>>> import numpy as np
>>> np.set_printoptions(precision=1, suppress=True, linewidth=100)
>>> feats = np.array([[0.0, -2.0, 0.0, 0.0, 0.0, 0.0, 0.0],
...     [1.0, 0.0, 0.0, 0.0, 0.0, 0.0, 0.0],
...     [0.0, 0.0, -3.0, -2.0, 0.0, -2.0, 1.0],
...     [0.0, 0.0, 1.0, 1.0, -2.0, 0.0, 2.0],
...     [0.0, 0.0, 3.0, 1.0, -2.0, -3.0, -1.0],
...     [0.0, 0.0, -1.0, 2.0, 1.0, 2.0, 0.0],
...     [0.0, 0.0, 1.0, 3.0, 0.0, -2.0, -3.0]])
>>> # splits into 2 blocks
>>> (feats != 0).astype(int)
array([[0, 1, 0, 0, 0, 0, 0],
       [1, 0, 0, 0, 0, 0, 0],
       [0, 0, 1, 1, 0, 1, 1],
       [0, 0, 1, 1, 1, 0, 1],
       [0, 0, 1, 1, 1, 1, 1],
       [0, 0, 1, 1, 1, 1, 0],
       [0, 0, 1, 1, 0, 1, 1]])
>>> feats @ feats
array([[ -2.,   0.,   0.,   0.,   0.,   0.,   0.],
       [  0.,  -2.,   0.,   0.,   0.,   0.,   0.],
       [  0.,   0.,  10.,   3.,   2.,   0., -10.],
       [  0.,   0.,  -6.,   3.,   2.,   0.,  -1.],
       [  0.,   0., -12., -16.,  -1.,  -4.,  10.],
       [  0.,   0.,   6.,   9.,  -4.,   3.,   2.],
       [  0.,   0.,  -1., -12.,  -8.,   0.,  16.]])
>>> np.flatnonzero(np.linalg.matrix_power((feats != 0) + (feats.T != 0) + np.eye(7), 7)[3])
array([2, 3, 4, 5, 6])
>>> np.round(np.sort(np.linalg.eigvals(feats).real), 1) + 0
array([-3.8, -3.8,  0. ,  0. ,  0. ,  0. ,  2.6])
>>> np.linalg.matrix_power(feats, 3)
array([[  0.,   4.,   0.,   0.,   0.,   0.,   0.],
       [ -2.,   0.,   0.,   0.,   0.,   0.,   0.],
       [  0.,   0., -31., -45., -10.,  -6.,  44.],
       [  0.,   0.,  26.,  14., -10.,   8.,   1.],
       [  0.,   0.,  31.,  29.,  30.,  -1., -73.],
       [  0.,   0., -22.,   5.,  -7.,   2.,  22.],
       [  0.,   0., -17.,  30.,  40.,  -6., -65.]])
>>> np.allclose(feats @ feats.T, feats.T @ feats)
False
>>> (feats - feats.T) / 2
array([[ 0. , -1.5,  0. ,  0. ,  0. ,  0. ,  0. ],
       [ 1.5,  0. ,  0. ,  0. ,  0. ,  0. ,  0. ],
       [ 0. ,  0. ,  0. , -1.5, -1.5, -0.5,  0. ],
       [ 0. ,  0. ,  1.5,  0. , -1.5, -1. , -0.5],
       [ 0. ,  0. ,  1.5,  1.5,  0. , -2. , -0.5],
       [ 0. ,  0. ,  0.5,  1. ,  2. ,  0. ,  1. ],
       [ 0. ,  0. ,  0. ,  0.5,  0.5, -1. ,  0. ]])
>>> np.allclose(feats, feats.T)
False
>>> print(np.round(np.abs(np.linalg.eigvals(feats)).max(), 1))
4.1
>>> feats.inv()
Traceback (most recent call last):
  File "<python-input-13>", line 1, in <module>
    feats.inv()
    ^^^^^^^^^
AttributeError: 'numpy.ndarray' object has no attribute 'inv'
>>> np.sort(np.abs(np.linalg.eigvals(feats)))
array([0.9, 0.9, 1.4, 1.4, 2.6, 4.1, 4.1])
>>> np.trace(feats)
np.float64(-5.0)
>>> other = np.linalg.inv(feats)
>>> (np.abs(other) > 1e-9).astype(int)
array([[0, 1, 0, 0, 0, 0, 0],
       [1, 0, 0, 0, 0, 0, 0],
       [0, 0, 1, 1, 1, 1, 1],
       [0, 0, 1, 1, 1, 1, 1],
       [0, 0, 1, 1, 1, 1, 1],
       [0, 0, 1, 1, 1, 1, 1],
       [0, 0, 1, 1, 1, 1, 1]])
>>> round(np.linalg.slogdet(feats)[0], 1)
np.float64(1.0)
>>> data = np.load("a.npy")
>>> print(data)
[[4 0 0 2 6 3 3 2]
 [0 5 8 0 0 0 0 0]
 [0 2 7 0 0 0 0 0]
 [5 0 0 4 0 1 3 6]
 [7 0 0 8 9 8 5 9]
 [7 0 0 5 5 5 0 0]
 [4 0 0 3 0 5 1 3]
 [1 0 0 7 9 9 3 3]]
>>> np.count_nonzero(data)
np.int64(36)
>>> np.linalg.matrix_rank(data)
np.int64(8)
>>> data.sum(axis=0)
array([28,  7, 15, 29, 29, 31, 15, 23])
>>> np.linalg.svd(data, compute_uv=False)
array([28.5, 11.8,  8.5,  6. ,  4.4,  2. ,  1.6,  1. ])
>>> data.shape
(8, 8)
>>> x = np.array([0, 1, 1, 2, 1, 2, 0, 2])
>>> target = data @ x
>>> target
array([20, 13,  9, 22, 59, 25, 22, 47])
>>> np.round(np.linalg.solve(data, 2 * target), 1) + 0
array([0., 2., 2., 4., 2., 4., 0., 4.])
>>> np.round(np.linalg.solve(data, target + data[:, 4]), 1) + 0
array([0., 1., 1., 2., 2., 2., 0., 2.])
>>> np.round(np.linalg.solve(data, target), 1) + 0
array([0., 1., 1., 2., 1., 2., 0., 2.])
>>> np.round(np.linalg.solve(data, data[:, 1]), 1) + 0
array([0., 1., 0., 0., 0., 0., 0., 0.])
>>> x = np.array([0, -3, 6, -4, 8, 1, -5, -7])
>>> target = data @ x
>>> coef, lr = np.zeros(8), 1 / np.linalg.norm(data, 2) ** 2
>>> for i in range(150):
...     coef -= lr * data.T @ (data @ coef - target)
...     if i % 50 == 0: print(i, round(np.linalg.norm(data @ coef - target), 1))
... 
0 91.8
50 10.6
100 7.4
>>> round(float(np.linalg.cond(data)), 1)
28.5
>>> assert data == data.T
Traceback (most recent call last):
  File "<python-input-38>", line 1, in <module>
    assert data == data.T
           ^^^^^^^^^^^^^^
ValueError: The truth value of an array with more than one element is ambiguous. Use a.any() or a.all()
>>> np.round(np.abs(np.linalg.eigvals(data)).max(), 1)
np.float64(26.6)
>>> print(np.allclose(data @ data.T, data.T @ data))
False
>>> data @ data
array([[103,   0,   0, 102, 111, 110,  57,  89],
       [  0,  41,  96,   0,   0,   0,   0,   0],
       [  0,  24,  65,   0,   0,   0,   0,   0],
       [ 65,   0,   0,  82,  89,  93,  48,  61],
       [216,   0,   0, 236, 244, 247, 122, 185],
       [123,   0,   0,  99, 112,  91,  61,  89],
       [ 73,   0,   0,  69,  76,  72,  31,  38],
       [180,   0,   0, 177, 159, 169,  81, 143]])
>>> np.linalg.matrix_power(data, 3)
array([[2786,    0,    0, 2846, 2968, 2935, 1494, 2255],
       [   0,  397, 1000,    0,    0,    0,    0,    0],
       [   0,  250,  647,    0,    0,    0,    0,    0],
       [2197,    0,    0, 2206, 2205, 2243, 1117, 1750],
       [6154,    0,    0, 6224, 6392, 6346, 3253, 4965],
       [2741,    0,    0, 2799, 3002, 2925, 1554, 2298],
       [1835,    0,    0, 1749, 1824, 1753,  951, 1451],
       [4368,    0,    0, 4429, 4643, 4526, 2376, 3525]])
>>> np.sort(np.abs(np.linalg.eigvals(data)))
array([ 1.9,  2.5,  2.5,  4.1,  4.2,  4.2, 10.1, 26.6])
>>> print(round(float(np.linalg.det(data)), 1))
-240844.0
>>> X = np.array([[-0.5, 9.0, -0.7, 0.1, 0.0],
...     [-1.4, 10.0, -0.6, -1.2, 0.9],
...     [0.9, -7.0, 0.0, -0.2, -0.9],
...     [-0.6, -9.0, 0.3, 0.6, 2.1]])
>>> # column 1 is much longer than the rest
>>> x = np.array([-3, -3, -1, 0, 0])
>>> h = np.maximum(X @ x, 0)
>>> h
array([ 0. ,  0. , 18.3, 28.5])
>>> np.maximum(X @ x, 0) - np.maximum(-X @ x, 0)
array([-24.8, -25.2,  18.3,  28.5])
>>> u = np.array([7, 3, -2])
>>> np.convolve(X[2], u)
array([  6.3, -46.3, -22.8,  12.6,  -6.9,  -2.3,   1.8])
>>> print(np.cross(X[2, :3], X[1, :3]))
[ 4.2  0.5 -0.8]
>>> np.array([np.convolve(row, u, "same") for row in X])
array([[ 61.5,  23.1, -19.4,   1.7,  -0.2],
       [ 65.8,  28.6, -30.2,   3.9,   5.1],
       [-46.3, -22.8,  12.6,  -6.9,  -2.3],
       [-64.8, -23.7,  23.1,  15.9,   5.1]])
>>> np.correlate(X[2], X[1], "full")
array([  0.8,  -7.4,   7.9,  13. , -71.8,  11. ,  -1.5,  -8.7,   1.3])
>>> other = X / np.sqrt((X ** 2).mean(axis=1, keepdims=True))
>>> np.linalg.norm(other, axis=1)
array([2.2, 2.2, 2.2, 2.2])
>>> other[3]
array([-0.1, -2.2,  0.1,  0.1,  0.5])
>>> left, sig, Vt = np.linalg.svd(X, full_matrices=False)
>>> np.round(np.sqrt((sig ** 2).sum()), 1), round(np.linalg.norm(X), 1)
(np.float64(18.0), np.float64(18.0))
>>> print(np.round(left.T @ X @ Vt.T, 1) + 0)
[[17.7  0.   0.   0. ]
 [ 0.   2.8  0.   0. ]
 [ 0.   0.   1.1  0. ]
 [ 0.   0.   0.   0.5]]
>>> (sig > 1e-8).sum()
np.int64(4)
>>> np.abs(left[:, 0]).round(6).argmax()
np.int64(1)
>>> np.round(left.T @ left, 1) + 0
array([[1., 0., 0., 0.],
       [0., 1., 0., 0.],
       [0., 0., 1., 0.],
       [0., 0., 0., 1.]])
>>> left.shape, sig.shape, Vt.shape
((4, 4), (4,), (4, 5))
>>> np.round(sig / sig[0], 1) + 0
array([1. , 0.2, 0.1, 0. ])
>>> K = np.load("run15.npy")
>>> K
array([[0, 3, 3, 3, 3, 1],
       [2, 2, 1, 3, 2, 2],
       [1, 0, 3, 2, 3, 3],
       [0, 0, 1, 1, 3, 3],
       [1, 3, 0, 0, 1, 2],
       [0, 0, 2, 2, 3, 0],
       [0, 2, 0, 2, 2, 1],
       [3, 2, 3, 3, 1, 3],
       [0, 0, 3, 2, 3, 2]])
>>> proj = K @ np.linalg.solve(K.T @ K, K.T)
>>> np.trace(proj)
np.float64(6.0)
>>> proj.round(1) + 0
array([[ 0.8, -0.1,  0. , -0.2,  0.1,  0.1,  0.2,  0.1,  0.2],
       [-0.1,  0.6,  0. ,  0. ,  0. ,  0.2,  0.3,  0.3, -0.2],
       [ 0. ,  0. ,  0.4,  0.3,  0. ,  0.1, -0.2,  0.2,  0.3],
       [-0.2,  0. ,  0.3,  0.6,  0.1, -0.1,  0.2, -0.2,  0.2],
       [ 0.1,  0. ,  0. ,  0.1,  0.9,  0. , -0.1,  0. , -0.2],
       [ 0.1,  0.2,  0.1, -0.1,  0. ,  0.9, -0.1, -0.2,  0. ],
       [ 0.2,  0.3, -0.2,  0.2, -0.1, -0.1,  0.6, -0.1,  0. ],
       [ 0.1,  0.3,  0.2, -0.2,  0. , -0.2, -0.1,  0.8,  0.1],
       [ 0.2, -0.2,  0.3,  0.2, -0.2,  0. ,  0. ,  0.1,  0.4]])
>>> other = data[0, 0] * data[1:] - np.outer(data[1:, 0], data[0])
>>> other
array([[  0,  20,  32,   0,   0,   0,   0,   0],
       [  0,   8,  28,   0,   0,   0,   0,   0],
       [  0,   0,   0,   6, -30, -11,  -3,  14],
       [  0,   0,   0,  18,  -6,  11,  -1,  22],
       [  0,   0,   0,   6, -22,  -1, -21, -14],
       [  0,   0,   0,   4, -24,   8,  -8,   4],
       [  0,   0,   0,  26,  30,  33,   9,  10]])
>>> data[:, 0] / data[0, 0]
array([1. , 0. , 0. , 1.2, 1.8, 1.8, 1. , 0.2])
>>> np.linalg.matrix_rank(other), np.linalg.matrix_rank(data)
(np.int64(7), np.int64(8))
>>> W0 = np.load("x.npy")
>>> W0
array([[  1.1,   4.2,  -8.5,  -0.1,   0.8,   9.3,   6.1,   2.5,  13.4],
       [  6.5,  -5.1,  -8.5,  -6.6,   4.9,   7.3,   6.4,  -8.9,  -4.4],
       [ -1.2,   6.1,  -5.6,   2.2,  -0.9,   6.9,   4. ,   5.7,  15.1],
       [  6.4,  -4.1,  -9.5,  -6.2,   4.8,   8.6,   7.1,  -7.9,  -1.7],
       [  6.4,  -4. ,  -9.6,  -6.2,   4.8,   8.7,   7.2,  -7.8,  -1.5],
       [  3. ,  -7. ,   2.8,  -3.9,   2.2,  -4.3,  -1.9,  -7.8, -15.2],
       [  3.8,   1.1, -10.6,  -3. ,   2.8,  10.7,   7.7,  -1.9,   8.8],
       [ -4.6,   7.5,   0.6,   5.4,  -3.5,   1. ,  -0.7,   9.4,  13.9],
       [  2.4,  -6.8,   3.8,  -3.4,   1.8,  -5.2,  -2.6,  -7.1, -15.3],
       [  0.3,   4.9,  -7.6,   0.7,   0.2,   8.5,   5.4,   3.7,  14.2],
       [ -6.5,   5.8,   7.5,   6.7,  -4.9,  -6.2,  -5.7,   9.4,   6.2],
       [  6.5,  -5.9,  -7.3,  -6.7,   4.9,   6. ,   5.5,  -9.5,  -6.6],
       [  5.9,  -2.6, -10.4,  -5.5,   4.4,   9.8,   7.7,  -6.4,   1.7],
       [  6.4,  -6.4,  -6.2,  -6.7,   4.8,   4.8,   4.8,  -9.8,  -8.3],
       [ -6.5,   5.1,   8.5,   6.6,  -4.9,  -7.4,  -6.4,   8.8,   4.2],
       [ -4.1,  -0.6,  10.7,   3.4,  -3.1, -10.8,  -7.8,   2.5,  -8. ]])
>>> left, sig, Vt = np.linalg.svd(W0)
>>> sig.round(1) + 0
array([60.9, 51.8,  0. ,  0. ,  0. ,  0. ,  0. ,  0. ,  0. ])
>>> other = left[:, :2] @ np.diag(sig[:2]) @ Vt[:2]
>>> np.linalg.matrix_rank(W0, rtol=0.05)
np.int64(2)
>>> round(float(np.abs(W0 - other).max()), 1)
0.0
>>> print(other)
[[  1.1   4.2  -8.5  -0.1   0.8   9.3   6.1   2.5  13.4]
 [  6.5  -5.1  -8.5  -6.6   4.9   7.3   6.4  -8.9  -4.4]
 [ -1.2   6.1  -5.6   2.2  -0.9   6.9   4.    5.7  15.1]
 [  6.4  -4.1  -9.5  -6.2   4.8   8.6   7.1  -7.9  -1.7]
 [  6.4  -4.   -9.6  -6.2   4.8   8.7   7.2  -7.8  -1.5]
 [  3.   -7.    2.8  -3.9   2.2  -4.3  -1.9  -7.8 -15.2]
 [  3.8   1.1 -10.6  -3.    2.8  10.7   7.7  -1.9   8.8]
 [ -4.6   7.5   0.6   5.4  -3.5   1.   -0.7   9.4  13.9]
 [  2.4  -6.8   3.8  -3.4   1.8  -5.2  -2.6  -7.1 -15.3]
 [  0.3   4.9  -7.6   0.7   0.2   8.5   5.4   3.7  14.2]
 [ -6.5   5.8   7.5   6.7  -4.9  -6.2  -5.7   9.4   6.2]
 [  6.5  -5.9  -7.3  -6.7   4.9   6.    5.5  -9.5  -6.6]
 [  5.9  -2.6 -10.4  -5.5   4.4   9.8   7.7  -6.4   1.7]
 [  6.4  -6.4  -6.2  -6.7   4.8   4.8   4.8  -9.8  -8.3]
 [ -6.5   5.1   8.5   6.6  -4.9  -7.4  -6.4   8.8   4.2]
 [ -4.1  -0.6  10.7   3.4  -3.1 -10.8  -7.8   2.5  -8. ]]
>>> round(np.linalg.norm(W0 - other, 2), 1), round(float(sig[2]), 1)
(np.float64(0.0), 0.0)
